$ python -q
>>> import numpy as np
>>> np.set_printoptions(precision=2, suppress=True, linewidth=140)
>>> feats = np.load("layer6.npy")
>>> feats
array([[ 0.1, -1. ,  0. , -1. ,  2. ,  2. , -2. , -1. ],
       [ 1. , -0.9, -1. ,  1. , -1. , -2. ,  0. ,  1. ],
       [-2. , -2. ,  0.1,  1. ,  1. ,  2. ,  2. ,  2. ],
       [ 0. ,  1. , -1. , -1.9,  2. ,  1. ,  0. ,  1. ],
       [ 2. ,  0. ,  2. , -1. , -0.9,  0. , -1. ,  2. ],
       [ 1. ,  2. , -1. ,  1. ,  1. ,  2.1, -2. , -2. ],
       [ 2. ,  2. ,  0. ,  1. , -1. , -2. , -1.9, -2. ],
       [ 0. , -1. ,  0. , -1. ,  2. ,  2. , -2. , -0.9]])
>>> np.linalg.matrix_rank(feats)
np.int64(8)
>>> np.diff(feats, axis=0)
array([[ 0.9,  0.1, -1. ,  2. , -3. , -4. ,  2. ,  2. ],
       [-3. , -1.1,  1.1,  0. ,  2. ,  4. ,  2. ,  1. ],
       [ 2. ,  3. , -1.1, -2.9,  1. , -1. , -2. , -1. ],
       [ 2. , -1. ,  3. ,  0.9, -2.9, -1. , -1. ,  1. ],
       [-1. ,  2. , -3. ,  2. ,  1.9,  2.1, -1. , -4. ],
       [ 1. ,  0. ,  1. ,  0. , -2. , -4.1,  0.1,  0. ],
       [-2. , -3. ,  0. , -2. ,  3. ,  4. , -0.1,  1.1]])
>>> np.linalg.rank(feats)
Traceback (most recent call last):
  File "<python-input-6>", line 1, in <module>
    np.linalg.rank(feats)
    ^^^^^^^^^^^^^^
AttributeError: module 'numpy.linalg' has no attribute 'rank'
>>> feats.sum(axis=1)
array([-0.9, -1.9,  4.1,  2.1,  3.1,  2.1, -1.9, -0.9])
>>> feats.mean(axis=0)
array([ 0.51,  0.01, -0.11, -0.11,  0.64,  0.64, -0.86,  0.01])
>>> feats.sum(axis=0)
array([ 4.1,  0.1, -0.9, -0.9,  5.1,  5.1, -6.9,  0.1])
>>> rng = np.random.default_rng(20510)
>>> labels = rng.permutation(8)
>>> labels
array([5, 0, 3, 7, 2, 6, 1, 4])
>>> Y = feats[labels][:, labels]
>>> Y
array([[ 2.1,  1. ,  1. , -2. , -1. , -2. ,  2. ,  1. ],
       [ 2. ,  0.1, -1. , -1. ,  0. , -2. , -1. ,  2. ],
       [ 1. ,  0. , -1.9,  1. , -1. ,  0. ,  1. ,  2. ],
       [ 2. ,  0. , -1. , -0.9,  0. , -2. , -1. ,  2. ],
       [ 2. , -2. ,  1. ,  2. ,  0.1,  2. , -2. ,  1. ],
       [-2. ,  2. ,  1. , -2. ,  0. , -1.9,  2. , -1. ],
       [-2. ,  1. ,  1. ,  1. , -1. ,  0. , -0.9, -1. ],
       [ 0. ,  2. , -1. ,  2. ,  2. , -1. ,  0. , -0.9]])
>>> np.allclose(Y, feats)
False
>>> round(np.linalg.det(Y), 2), round(np.linalg.det(feats[labels]), 2)
(np.float64(-116.64), np.float64(-116.64))
>>> np.diag(Y)
array([ 2.1,  0.1, -1.9, -0.9,  0.1, -1.9, -0.9, -0.9])
>>> Y = feats + rng.integers(-2, 3, (8, 7)) @ rng.integers(-2, 3, (7, 8))
>>> Y
array([[ -0.9,  -4. ,   5. ,   6. ,   9. ,   8. ,   2. ,   2. ],
       [ -2. ,  -4.9,   6. ,   8. ,   1. ,   2. ,  -2. ,   4. ],
       [  3. ,  -2. ,   6.1,   9. ,  -1. ,   2. ,   3. ,  -3. ],
       [  1. ,   7. , -15. , -11.9,  -5. ,  -5. ,  -2. ,  -7. ],
       [  2. ,   3. ,   0. ,  -2. ,  -6.9,  -6. ,  -4. ,   0. ],
       [  5. ,   0. ,   4. ,  12. ,   4. ,   7.1,   1. ,  -6. ],
       [  4. ,   0. ,   4. ,   2. ,  -2. ,  -6. ,  -1.9,  -1. ],
       [ -2. ,  -2. ,  -2. , -10. ,   4. ,   3. ,  -1. ,   1.1]])
>>> Y - feats
array([[ -1.,  -3.,   5.,   7.,   7.,   6.,   4.,   3.],
       [ -3.,  -4.,   7.,   7.,   2.,   4.,  -2.,   3.],
       [  5.,   0.,   6.,   8.,  -2.,   0.,   1.,  -5.],
       [  1.,   6., -14., -10.,  -7.,  -6.,  -2.,  -8.],
       [  0.,   3.,  -2.,  -1.,  -6.,  -6.,  -3.,  -2.],
       [  4.,  -2.,   5.,  11.,   3.,   5.,   3.,  -4.],
       [  2.,  -2.,   4.,   1.,  -1.,  -4.,   0.,   1.],
       [ -2.,  -1.,  -2.,  -9.,   2.,   1.,   1.,   2.]])
>>> np.linalg.matrix_rank(Y - feats, tol=1e-8)
np.int64(7)
>>> K = np.loadtxt("test11.csv", delimiter=",")
>>> K
array([[0.2 , 0.07, 0.2 , 0.  , 0.2 , 0.2 , 0.07, 0.07],
       [0.14, 0.21, 0.21, 0.07, 0.07, 0.21, 0.07, 0.  ],
       [0.17, 0.17, 0.11, 0.17, 0.11, 0.06, 0.06, 0.17],
       [0.07, 0.21, 0.21, 0.21, 0.07, 0.07, 0.  , 0.14],
       [0.  , 0.25, 0.  , 0.  , 0.25, 0.12, 0.38, 0.  ],
       [0.  , 0.  , 0.15, 0.08, 0.23, 0.15, 0.15, 0.23],
       [0.  , 0.08, 0.23, 0.08, 0.23, 0.15, 0.15, 0.08],
       [0.  , 0.  , 0.18, 0.09, 0.  , 0.18, 0.18, 0.36]])
>>> # row-stochastic, so 1 is an eigenvalue
>>> labels = rng.permutation(8)
>>> Y = K[:, labels] * rng.choice([-1, 1], 8)
>>> Y
array([[ 0.07, -0.2 ,  0.2 ,  0.07,  0.2 , -0.  , -0.07,  0.2 ],
       [ 0.07, -0.21,  0.07,  0.21,  0.14, -0.07, -0.  ,  0.21],
       [ 0.06, -0.11,  0.11,  0.17,  0.17, -0.17, -0.17,  0.06],
       [ 0.  , -0.21,  0.07,  0.21,  0.07, -0.21, -0.14,  0.07],
       [ 0.38, -0.  ,  0.25,  0.25,  0.  , -0.  , -0.  ,  0.12],
       [ 0.15, -0.15,  0.23,  0.  ,  0.  , -0.08, -0.23,  0.15],
       [ 0.15, -0.23,  0.23,  0.08,  0.  , -0.08, -0.08,  0.15],
       [ 0.18, -0.18,  0.  ,  0.  ,  0.  , -0.09, -0.36,  0.18]])
>>> Uu, _, Vt = np.linalg.svd(K.T @ Y)
>>> np.round(Uu @ Vt, 2) + 0
array([[ 0.,  0.,  0.,  0.,  1.,  0.,  0.,  0.],
       [ 0.,  0.,  0.,  1.,  0.,  0.,  0.,  0.],
       [ 0., -1.,  0.,  0.,  0.,  0.,  0.,  0.],
       [ 0.,  0.,  0.,  0.,  0., -1.,  0.,  0.],
       [ 0.,  0.,  1.,  0.,  0.,  0.,  0.,  0.],
       [ 0.,  0.,  0.,  0.,  0.,  0.,  0.,  1.],
       [ 1.,  0.,  0.,  0.,  0.,  0.,  0.,  0.],
       [ 0.,  0.,  0.,  0.,  0.,  0., -1.,  0.]])
>>> K.sum(axis=1)
array([1., 1., 1., 1., 1., 1., 1., 1.])
>>> np.sort(np.abs(np.linalg.eigvals(K)))[::-1]
array([1.  , 0.4 , 0.26, 0.26, 0.16, 0.16, 0.04, 0.04])
>>> pr = np.eye(8)[5]
>>> for _ in range(4):
...     pr = pr @ K
...     print(pr.round(2))
... 
[0.   0.   0.15 0.08 0.23 0.15 0.15 0.23]
[0.03 0.11 0.13 0.09 0.15 0.13 0.18 0.17]
[0.05 0.12 0.16 0.09 0.15 0.14 0.15 0.14]
[0.06 0.12 0.16 0.09 0.15 0.14 0.15 0.14]
>>> vec = np.array([2, 2, 5, 3, 3, 5, 2, 0])
>>> a = np.maximum(K @ vec, 0)
>>> a
array([3.27, 3.43, 2.44, 2.86, 2.62, 2.77, 3.31, 2.45])
>>> np.flatnonzero(a > 1e-9)
array([0, 1, 2, 3, 4, 5, 6, 7])
>>> K.T @ a
array([1.75, 2.88, 3.91, 1.96, 3.43, 3.44, 2.96, 2.82])
>>> np.tanh(K @ vec)
array([1.  , 1.  , 0.99, 0.99, 0.99, 0.99, 1.  , 0.99])
>>> q, evecs = np.linalg.qr(K[:, :3])[0], np.linalg.qr(K[:, 3:])[0]
>>> sigma = np.linalg.svd(q.T @ evecs, compute_uv=False)
>>> np.degrees(np.arccos(sigma.clip(0, 1)))
array([ 4.23, 11.65, 62.77])
>>> sigma
array([1.  , 0.98, 0.46])
>>> Y = K / np.sqrt((K ** 2).mean(axis=1, keepdims=True))
>>> np.linalg.matrix_rank(Y) == np.linalg.matrix_rank(K)
np.True_
>>> arr = np.array([[-0.4, -0.2, -0.3],
...     [-1.6, -0.7, 0.3],
...     [-1.5, -1.8, -1.0],
...     [-0.8, -0.2, -1.3],
...     [0.6, -1.2, -0.5]])
>>> arr
array([[-0.4, -0.2, -0.3],
       [-1.6, -0.7,  0.3],
       [-1.5, -1.8, -1. ],
       [-0.8, -0.2, -1.3],
       [ 0.6, -1.2, -0.5]])
>>> vec = np.array([0, 0, 0, -1, -3, 1, 3, 1])
>>> target = feats @ vec
>>> c, lr = np.zeros(8), 1 / np.linalg.norm(feats, 2) ** 2
>>> for i in range(20):
...     c -= lr * feats.T @ (feats @ c - target)
...     if i % 5 == 0: print(i, round(np.linalg.norm(feats @ c - target), 2))
... 
0 4.79
5 2.71
10 1.92
15 1.61
>>> round(float(np.linalg.cond(feats)), 2)
100.04
>>> c
array([-0.76,  0.47,  0.9 , -0.11, -1.47, -0.11,  2.33,  1.6 ])
>>> vec = np.array([0, 3, 2])
>>> a = np.maximum(arr @ vec, 0)
>>> a
array([0., 0., 0., 0., 0.])
>>> arr.T @ a
array([0., 0., 0.])
>>> Y = arr + rng.integers(-2, 3, (5, 1)) @ rng.integers(-2, 3, (1, 3))
>>> Y
array([[-0.4, -0.2, -0.3],
       [ 0.4, -2.7, -3.7],
       [-3.5,  0.2,  3. ],
       [ 0.2, -1.2, -3.3],
       [-1.4,  0.8,  3.5]])
>>> Y - arr
array([[ 0.,  0.,  0.],
       [ 2., -2., -4.],
       [-2.,  2.,  4.],
       [ 1., -1., -2.],
       [-2.,  2.,  4.]])
>>> np.linalg.matrix_rank(Y - arr, tol=1e-8)
np.int64(1)
>>> F = np.array([[0.45, 2.15, 4.46, -1.54, 0.98, 1.67],
...     [0.36, -0.44, -1.05, 2.5, -1.79, -0.81],
...     [-0.37, -3.3, -8.27, 1.96, -1.1, -2.93],
...     [-0.69, 0.84, 0.59, 0.56, -1.64, -0.29],
...     [-1.15, 2.61, 3.2, -2.86, 0.18, 0.99],
...     [0.81, 1.22, 3.46, 3.1, -2.37, 0.48]])
>>> # rank 4
>>> [round(float(x), 2) for x in np.linalg.svd(F, compute_uv=False)[:3]]
[12.47, 5.91, 2.53]
>>> F @ np.linalg.pinv(F) @ F
array([[ 0.45,  2.15,  4.46, -1.54,  0.98,  1.67],
       [ 0.36, -0.44, -1.05,  2.5 , -1.79, -0.81],
       [-0.37, -3.3 , -8.27,  1.96, -1.1 , -2.93],
       [-0.69,  0.84,  0.59,  0.56, -1.64, -0.29],
       [-1.15,  2.61,  3.2 , -2.86,  0.18,  0.99],
       [ 0.81,  1.22,  3.46,  3.1 , -2.37,  0.48]])
>>> np.linalg.lstsq(F[:-1].T, F[-1])[2]
np.int32(4)
>>> u, r1 = F[3], F[5]
>>> round(u @ u, 2)
np.float64(4.62)
>>> pr = (u @ r1) / (u @ u) * u
>>> round(float(np.linalg.norm(u + r1) ** 2 + np.linalg.norm(u - r1) ** 2), 2)
68.38
>>> np.linalg.matrix_rank(np.outer(u, r1))
np.int64(1)
>>> np.round((r1 - pr) @ u, 2)
np.float64(-0.0)
